In [1]: import numpy as np

In [2]: np.set_printoptions(precision=2, suppress=True, linewidth=120)

In [3]: tidy = lambda a: np.round(a, 2) + 0

In [4]: X = np.load("mat.npy")

In [5]: print(X)
[[ 18.61   8.31  25.8 ]
 [ 20.85   7.44  24.2 ]
 [-16.45 -15.11 -36.94]
 [ 18.93   4.51  25.5 ]
 [-16.55 -14.99 -39.57]
 [  0.43 -11.9  -10.18]
 [ 18.05   6.66  27.4 ]
 [ 20.57   5.27  26.15]
 [  0.09 -12.74 -11.96]
 [ -1.66 -10.57  -9.31]
 [  0.61 -11.57 -10.94]
 [ 19.82   7.28  24.74]
 [ 18.04   5.76  25.84]
 [  0.28 -13.27  -9.22]]

In [6]: gram = np.cov(X, rowvar=False)

In [7]: print(tidy(np.linalg.eigvalsh(gram)[::-1]))
[885.9    8.83   1.36]

In [8]: print(tidy(X.std(axis=0)))
[13.14  9.77 23.75]

In [9]: print(tidy(gram))
[[185.91 130.4  334.29]
 [130.4  102.89 238.16]
 [334.29 238.16 607.29]]

In [10]: print(gram.shape)
(3, 3)

In [11]: print(tidy(np.median(X, axis=0)))
[ 9.32 -3.03  7.49]

In [12]: print(tidy(np.corrcoef(X[:, 2], X[:, 1])[0, 1]))
0.95

In [13]: evals, evecs = np.linalg.eigh(gram)

In [14]: x = np.array([1, 1, 0])

In [15]: print((np.sign(evecs[:, -1].round(6)) == np.sign(evecs[0, -1].round(6))).astype(int))
[1 1 1]

In [16]: print(tidy(np.linalg.eigvalsh(gram[1:, 1:])))
[  8.21 701.97]

In [17]: print(tidy(x @ gram @ x))
549.6

In [18]: print(tidy(np.abs(gram).sum(axis=1).max()), tidy(np.abs(evals).max()))
1179.75 885.9

In [19]: print(tidy(evecs * np.abs(evals) @ evecs.T))
[[185.91 130.4  334.29]
 [130.4  102.89 238.16]
 [334.29 238.16 607.29]]

In [20]: feats = np.array([[6, 0, 5], [9, 2, 0], [4, 4, 1], [5, 8, 5]])

In [21]: print(feats)
[[6 0 5]
 [9 2 0]
 [4 4 1]
 [5 8 5]]

In [22]: out = np.c_[feats[:, :1] @ np.array([[-5]]), np.array([-3, -1, -3, -3])]

In [23]: print(out)
[[-30  -3]
 [-45  -1]
 [-20  -3]
 [-25  -3]]

In [24]: print(tidy(np.linalg.norm(np.linalg.qr(feats)[0].T @ out, axis=0) ** 2 / ((out ** 2).sum(axis=0) + 1e-12)))
[1.   0.89]

In [25]: print(tidy(np.linalg.norm(out - feats @ np.linalg.lstsq(feats, out)[0], axis=0)))
[0.   1.76]

In [26]: proj = feats @ np.linalg.solve(feats.T @ feats, feats.T)

In [27]: print(tidy(proj @ feats[:, 0]))
[6. 9. 4. 5.]

In [28]: print(tidy(np.diag(proj)))
[0.97 0.91 0.25 0.87]

In [29]: print(np.linalg.matrix_rank(np.eye(4) - proj))
1

In [30]: print(np.allclose(proj @ proj, proj))
True

In [31]: rng = np.random.default_rng(398873)

In [32]: labels = rng.permutation(3)

In [33]: out = feats[:, labels] * rng.choice([-1, 1], 3)

In [34]: print(out)
[[6 5 0]
 [9 0 2]
 [4 1 4]
 [5 5 8]]

In [35]: left, _, VT = np.linalg.svd(feats.T @ out)

In [36]: print(tidy(left @ VT))
[[1. 0. 0.]
 [0. 0. 1.]
 [0. 1. 0.]]

In [37]: print(tidy(np.linalg.norm(out, "nuc")))
26.04

In [38]: print(tidy(np.linalg.norm(out) ** 2 / np.linalg.norm(out, 2) ** 2))
1.26

In [39]: print(tidy(np.linalg.norm(out, 1)), tidy(np.linalg.norm(out, np.inf)))
24.0 18.0

In [40]: print(tidy(np.linalg.norm(out[1] - out[3])))
8.77

In [41]: print(tidy(np.linalg.norm(out, axis=1)))
[ 7.81  9.22  5.74 10.68]

In [42]: x = np.array([6, 6, 4])

In [43]: y = feats @ x

In [44]: print(y)
[56 66 52 98]

In [45]: print(tidy(np.linalg.lstsq(feats, y)[0]))
[6. 6. 4.]

In [46]: y = y + 0.3 * rng.normal(size=4)

In [47]: print(tidy(y))
[55.66 66.33 51.87 98.01]

In [48]: c, *_ = np.linalg.lstsq(feats, y)

In [49]: print(tidy(c))
[6.02 6.03 3.92]

In [50]: print(tidy(feats.T @ (y - feats @ c)))
[0. 0. 0.]

In [51]: M = np.array([[-8, 5, 7],
    ...:     [-13, 9, -1],
    ...:     [-9, 3, -7],
    ...:     [-14, 7, -10],
    ...:     [-7, 5, -17],
    ...:     [-16, 8, -13],
    ...:     [-17, 4, -5],
    ...:     [-9, 11, -13],
    ...:     [-8, 9, -19],
    ...:     [-10, 11, -22],
    ...:     [-9, 18, -20],
    ...:     [-5, 19, -24],
    ...:     [-1, 16, -18]])

In [52]: q, evecs = np.linalg.qr(M[:, :2])[0], np.linalg.qr(M[:, 2:])[0]

In [53]: s = np.linalg.svd(q.T @ evecs, compute_uv=False)

In [54]: print(tidy(np.degrees(np.arccos(s.clip(0, 1)))))
[25.48]

In [55]: print(tidy(s))
[0.9]

In [56]: print((s > 0.9).sum())
1

In [57]: print(tidy(np.linalg.norm(M) ** 2 / np.linalg.norm(M, 2) ** 2))
1.16

In [58]: print(tidy(np.linalg.norm(M[7], 1)), tidy(np.linalg.norm(M[7], np.inf)))
33.0 13.0

In [59]: print(tidy(np.linalg.norm(M, 2)))
71.78

In [60]: print(tidy(np.linalg.norm(M, axis=0)))
[38.16 39.15 54.74]

In [61]: print(M[7] @ M[11])
566

In [62]: x = np.array([0, 0, 1])

In [63]: y = M @ x

In [64]: print(tidy(np.linalg.lstsq(M, y)[0]))
[0. 0. 1.]

In [65]: print(tidy(np.linalg.pinv(M) @ M))
[[1. 0. 0.]
 [0. 1. 0.]
 [0. 0. 1.]]

In [66]: print(tidy(np.linalg.solve(M.T @ M, M.T @ y)))
[0. 0. 1.]

In [67]: y = y + 0.1 * rng.normal(size=13)

In [68]: print(tidy(y))
[  6.98  -1.13  -7.07 -10.05 -16.94 -13.01  -5.08 -12.96 -19.02 -21.94 -20.06 -24.06 -18.04]

In [69]: c, *_ = np.linalg.lstsq(M, y)

In [70]: print(c.round())
[ 0. -0.  1.]

In [71]: print(tidy(np.linalg.norm(y - M @ c)))
0.15

In [72]: print([round(float(np.linalg.norm(np.linalg.solve(M.T @ M + lam * np.eye(3), M.T @ y))), 2) for lam in (0, 1, 10, 100)])
[1.0, 0.99, 0.98, 0.88]

In [73]: cen = M - M.mean(axis=0)

In [74]: left, s, VT = np.linalg.svd(cen, full_matrices=False)

In [75]: print(tidy(VT[0] * np.sign(VT[0, np.abs(VT[0]).argmax()])))
[-0.23 -0.42  0.88]

In [76]: print(np.searchsorted(np.cumsum(s ** 2) / (s ** 2).sum(), 0.9) + 1)
2
